In [1]: import numpy as np

In [2]: np.set_printoptions(precision=3, suppress=True, linewidth=100, legacy="1.25")

In [3]: K = np.diag(5 * np.array([0, 2, 0])) + np.array([[0, 3, -2], [2, -2, 0], [-1, 3, -3]])

In [4]: K
Out[4]: 
array([[ 0,  3, -2],
       [ 2,  8,  0],
       [-1,  3, -3]])

In [5]: x0 = np.array([2, 0, 1])

In [6]: (K @ x0).argmax()
Out[6]: 1

In [7]: (K * x0).sum(axis=1)
Out[7]: array([-2,  4, -5])

In [8]: np.sign((K @ x0).round(6))
Out[8]: array([-1,  1, -1])

In [9]: K @ np.ones(3)
Out[9]: array([ 1., 10., -1.])

In [10]: K * x0
Out[10]: 
array([[ 0,  0, -2],
       [ 4,  0,  0],
       [-2,  0, -3]])

In [11]: K @ np.eye(3)[0]
Out[11]: array([ 0.,  2., -1.])

In [12]: np.einsum("ij,j->i", K, x0)
Out[12]: array([-2,  4, -5])

In [13]: data = np.array([[0, 0, 0, 1, 0, 0],
    ...:     [0, 0, 0, 0, 0, 0],
    ...:     [0, 0, 0, 0, 1, 1],
    ...:     [1, 0, 0, 0, 0, 0],
    ...:     [0, 0, 1, 0, 0, 1],
    ...:     [0, 0, 1, 0, 1, 0]])

In [14]: # rank 5

In [15]: np.argsort(-np.linalg.norm(data, axis=0).round(6), kind="stable")[:3]
Out[15]: array([2, 4, 5])

In [16]: [round(float(x), 3) for x in np.linalg.svd(data, compute_uv=False)[:3]]
Out[16]: [2.0, 1.0, 1.0]

In [17]: np.linalg.cond(data) > 100
Out[17]: True
